>>> import numpy as np
>>> import numpy.linalg as la
>>> np.set_printoptions(precision=2, suppress=True, linewidth=120)
>>> def rnd(a):
...     return np.round(a, 2) + 0
... 
>>> other = np.array([[-0.1, -0.6], [-0.3, 0.4], [0.1, -1.9]])
>>> basis = np.array([[0.8, 0.7, -0.8], [0.1, -0.3, -0.8]])
>>> m1 = other @ basis
>>> print(rnd(m1))
[[-0.14  0.11  0.56]
 [-0.2  -0.33 -0.08]
 [-0.11  0.64  1.44]]
>>> U, sigma, VT = la.svd(m1)
>>> evecs = VT[:(sigma > 1e-8).sum()]
>>> rng = np.random.default_rng(953)
>>> x0 = m1[0] + -2 * m1[2] + rng.integers(2) * np.eye(3)[2]
>>> print(rnd(x0))
[ 0.08 -1.17 -1.32]
>>> print(np.allclose(evecs.T @ evecs @ x0, x0))
False
>>> print(la.matrix_rank(np.vstack([m1, x0])))
3
>>> A = np.load("run5.npy")
>>> print(A)
[[ 9.73  8.92  8.09 10.82]
 [ 7.9  11.19 10.28  9.62]
 [ 9.31 10.2   9.83  9.83]
 [10.22 11.13  9.23 11.07]
 [10.11  9.86 10.58 11.75]
 [10.86 11.89  9.4   9.97]
 [10.2   9.85  9.56  9.43]
 [ 9.86  9.02  9.63 10.46]
 [ 9.01  8.49  9.9   8.79]
 [ 9.53  8.39 11.41 10.  ]
 [ 9.68 11.32 10.8  11.19]
 [ 9.69  9.32  9.76 10.84]
 [10.24  8.66 10.08 10.54]
 [ 9.8   7.77  8.48  8.85]
 [ 9.71  8.92 11.9  10.23]
 [10.93  9.18  9.57  9.72]]
>>> other = A / la.norm(A, axis=1, keepdims=True)
>>> cov = other @ other.T
>>> print(rnd(la.norm(other, axis=1)))
[1. 1. 1. 1. 1. 1. 1. 1. 1. 1. 1. 1. 1. 1. 1. 1.]
>>> print((cov - 2 * np.eye(16)).round(6).argmax(axis=1))
[11 10 10  2 11  3 15 11 14 14  2  4  7 15  9 13]
>>> print(rnd(np.degrees(np.arccos(np.clip(cov[10, 6], -1, 1)))))
4.88
>>> mat = np.array([[1.3, 0.4, 2.0, 0.0],
...     [-0.1, 0.8, 1.2, 1.2],
...     [0.5, -0.7, -0.6, -0.2],
...     [-0.5, -0.3, 0.1, 0.0]])
>>> print(np.allclose(mat @ mat.T, mat.T @ mat))
False
>>> print(np.allclose(mat, mat.T))
False
>>> U, sigma, VT = la.svd(mat, full_matrices=False)
>>> print(rnd(U.T @ U))
[[1. 0. 0. 0.]
 [0. 1. 0. 0.]
 [0. 0. 1. 0.]
 [0. 0. 0. 1.]]
>>> print(rnd(VT @ VT.T))
[[1. 0. 0. 0.]
 [0. 1. 0. 0.]
 [0. 0. 1. 0.]
 [0. 0. 0. 1.]]
>>> print(rnd(sigma / sigma[0]))
[1.   0.55 0.21 0.17]
>>> print(rnd(sigma))
[2.81 1.54 0.6  0.48]
>>> print(rnd(U.T @ mat @ VT.T))
[[2.81 0.   0.   0.  ]
 [0.   1.54 0.   0.  ]
 [0.   0.   0.6  0.  ]
 [0.   0.   0.   0.48]]
>>> print(rnd(np.sqrt((sigma ** 2).sum())), rnd(la.norm(mat)))
3.3 3.3
>>> other = la.inv(mat)
>>> print(rnd(la.det(mat) * la.det(other)))
1.0
>>> print(rnd(la.cond(mat)))
5.9
>>> print(rnd(la.inv(other)))
[[ 1.3  0.4  2.   0. ]
 [-0.1  0.8  1.2  1.2]
 [ 0.5 -0.7 -0.6 -0.2]
 [-0.5 -0.3  0.1  0. ]]
>>> print(rnd(la.slogdet(mat)[0]))
-1.0
>>> print(rnd(mat @ other))
[[1. 0. 0. 0.]
 [0. 1. 0. 0.]
 [0. 0. 1. 0.]
 [0. 0. 0. 1.]]
>>> print(rnd(la.det(mat) * other))
[[-0.21 -0.13 -0.77  1.17]
 [ 0.18  0.23  1.36  1.78]
 [-0.51  0.04  0.23 -1.12]
 [ 0.37 -1.22 -1.2   0.02]]
>>> W0 = np.load("block18.npy")
>>> print(W0)
[[ 3  3  3  3  3]
 [ 3  6  6  6  6]
 [ 3  6  9  9  9]
 [ 3  6  9 12 12]
 [ 3  6  9 12 15]]
>>> print(rnd(np.sort(np.abs(la.eigvals(W0)))))
[ 0.81  1.06  1.75  4.35 37.03]
>>> print(np.allclose(W0, W0.T))
True
>>> print((W0 + W0.T) / 2)
[[ 3.  3.  3.  3.  3.]
 [ 3.  6.  6.  6.  6.]
 [ 3.  6.  9.  9.  9.]
 [ 3.  6.  9. 12. 12.]
 [ 3.  6.  9. 12. 15.]]
>>> print(rnd(np.abs(la.eigvals(W0)).max()))
37.03
>>> w1 = np.array([[-9, -2, 5], [-6, 2, 2], [-9, -6, 8], [-8, -9, 0], [5, -2, -9]])
>>> c = np.array([4, 1, 8])
>>> hid = np.maximum(W0 @ w1 + c, 0)
>>> print((hid > 0).astype(int))
[[0 0 1]
 [0 0 1]
 [0 0 1]
 [0 0 0]
 [0 0 0]]
>>> print((hid > 0).mean(axis=0))
[0.  0.  0.6]
>>> print(hid)
[[ 0  0 26]
 [ 0  0 29]
 [ 0  0 26]
 [ 0  0  0]
 [ 0  0  0]]
>>> basis = np.array([[1, -1], [3, -1], [4, 3]])
>>> print(w1 @ basis)
[[  5  26]
 [  8  10]
 [  5  39]
 [-35  17]
 [-37 -30]]
>>> print((hid @ basis).round(6).argmax(axis=1))
[0 0 0 0 0]
>>> U, sigma, VT = la.svd(hid)
>>> print(np.argmax(sigma[:-1] / (sigma[1:] + 1e-6)) + 1)
1
>>> other = U[:, :1] @ np.diag(sigma[:1]) @ VT[:1]
>>> print(rnd(la.norm(hid - other) / la.norm(hid)))
0.0
>>> print(la.matrix_rank(hid, rtol=0.05))
1
>>> print(rnd(np.abs(hid - other).max()))
0.0
>>> M = np.loadtxt("data.csv", delimiter=",")
>>> print(M)
[[ 0.  0.  0.]
 [-1. -3. -1.]
 [ 0.  0.  0.]]
>>> U, sigma, VT = la.svd(M)
>>> evecs = VT[:(sigma > 1e-8).sum()]
>>> x0 = M[2] + -3 * M[0] + rng.integers(2) * np.eye(3)[2]
>>> print(x0)
[0. 0. 0.]
>>> print(la.matrix_rank(np.vstack([M, x0])))
1
>>> print(rnd(la.norm(x0 - evecs.T @ evecs @ x0)))
0.0
>>> print(rnd(np.diag(evecs.T @ evecs)))
[0.09 0.82 0.09]
>>> print(rnd(np.trace(la.pinv(M) @ M)))
1.0
>>> print(np.unique(M.round(6), axis=0).shape)
(2, 3)
>>> print(la.lstsq(M[:-1].T, M[-1])[2])
1
>>> E = np.array([[-5.32, -9.68, 6.02, 0.57],
...     [-10.94, 0.04, 1.36, -6.5],
...     [-7.23, -8.74, 5.38, 0.9],
...     [-11.59, 0.2, 3.02, -5.49],
...     [-10.9, -1.67, -0.86, -4.61],
...     [-11.83, -1.81, 1.24, -6.68],
...     [-11.85, -1.17, 1.88, -6.6],
...     [-18.75, -11.25, -22.4, 8.72],
...     [-11.27, 2.44, -0.47, -6.99],
...     [-3.54, -9.23, 5.8, 2.0],
...     [-17.28, -9.17, -21.71, 9.13],
...     [-18.79, -8.48, -22.49, 7.4],
...     [-17.72, -8.41, -20.79, 9.64],
...     [-5.23, -9.34, 7.21, 2.81],
...     [-11.05, -0.02, 0.43, -5.98]])
>>> x0 = np.array([0, 2, 3, 0])
>>> target = E @ x0
>>> print(rnd(target))
[ -1.3    4.16  -1.34   9.46  -5.92   0.1    3.3  -89.7    3.47  -1.06 -83.47 -84.43 -79.19   2.95   1.25]
>>> print(rnd(la.lstsq(E, target)[0]))
[0. 2. 3. 0.]
>>> print(rnd(la.pinv(E) @ E))
[[1. 0. 0. 0.]
 [0. 1. 0. 0.]
 [0. 0. 1. 0.]
 [0. 0. 0. 1.]]
>>> target = target + 0.1 * rng.normal(size=15)
>>> print(rnd(target))
[ -1.46   4.21  -1.29   9.56  -5.89   0.25   3.22 -89.65   3.6   -1.06 -83.44 -84.53 -79.28   3.15   1.35]
>>> c, *_ = la.lstsq(E, target)
>>> print(rnd(E.T @ (target - E @ c)))
[0. 0. 0. 0.]
>>> print(c.round())
[-0.  2.  3.  0.]
>>> other = np.c_[E[:, :3] @ np.array([[2, -3, -2], [-3, 2, 1], [2, 3, -1]]), np.array([5, 2, 4, -5, -2, -5, -1, -5, -3, -2, -1, 1, -3, 4, -4])]
>>> print(rnd(other))
[[ 30.44  14.66  -5.06   5.  ]
 [-19.28  36.98  20.56   2.  ]
 [ 22.52  20.35   0.34   4.  ]
 [-17.74  44.23  20.36  -5.  ]
 [-18.51  26.78  20.99  -2.  ]
 [-15.75  35.59  20.61  -5.  ]
 [-16.43  38.85  20.65  -1.  ]
 [-48.55 -33.45  48.65  -5.  ]
 [-30.8   37.28  25.45  -3.  ]
 [ 32.21   9.56  -7.95  -2.  ]
 [-50.47 -31.63  47.1   -1.  ]
 [-57.12 -28.06  51.59   1.  ]
 [-51.79 -26.03  47.82  -3.  ]
 [ 31.98  18.64  -6.09   4.  ]
 [-21.18  34.4   21.65  -4.  ]]
>>> print(la.matrix_rank(np.c_[E, other]))
5
>>> print(la.matrix_rank(other))
4
>>> print(rnd(la.norm(other - E @ la.lstsq(E, other)[0], axis=0)))
[ 0.    0.    0.   10.02]
>>> feats = np.array([[6, 0], [0, 8]])
>>> U, sigma, VT = la.svd(feats, full_matrices=False)
>>> print(np.abs(VT[0]))
[0. 1.]
>>> print(sigma / sigma[0])
[1.   0.75]
>>> print(sigma)
[8. 6.]
>>> print(np.cumsum(sigma ** 2) / np.sum(sigma ** 2))
[0.64 1.  ]
>>> print(np.sqrt((sigma ** 2).sum()), rnd(la.norm(feats)))
10.0 10.0
>>> print(U.shape, sigma.shape, VT.shape)
(2, 2) (2,) (2, 2)
>>> print(VT @ VT.T)
[[1. 0.]
 [0. 1.]]
>>> data = np.load("layer10.npy")
>>> print(data)
[[ 1 -2  4 -8]
 [ 1 -1  1 -1]
 [ 1  0  0  0]]
>>> ang = np.radians(72)
>>> R = np.eye(4)
>>> R[3, 3] = R[2, 2] = np.cos(ang)
>>> R[3, 2], R[2, 3] = -np.sin(ang), np.sin(ang)
>>> print(rnd(R))
[[ 1.    0.    0.    0.  ]
 [ 0.    1.    0.    0.  ]
 [ 0.    0.    0.31  0.95]
 [ 0.    0.   -0.95  0.31]]
>>> other = data @ R.T
>>> print(rnd(la.det(R)), rnd(np.trace(R)))
1.0 2.62
>>> print(rnd(np.abs(other - data).max(axis=0)))
[ 0.    0.   10.37  1.72]
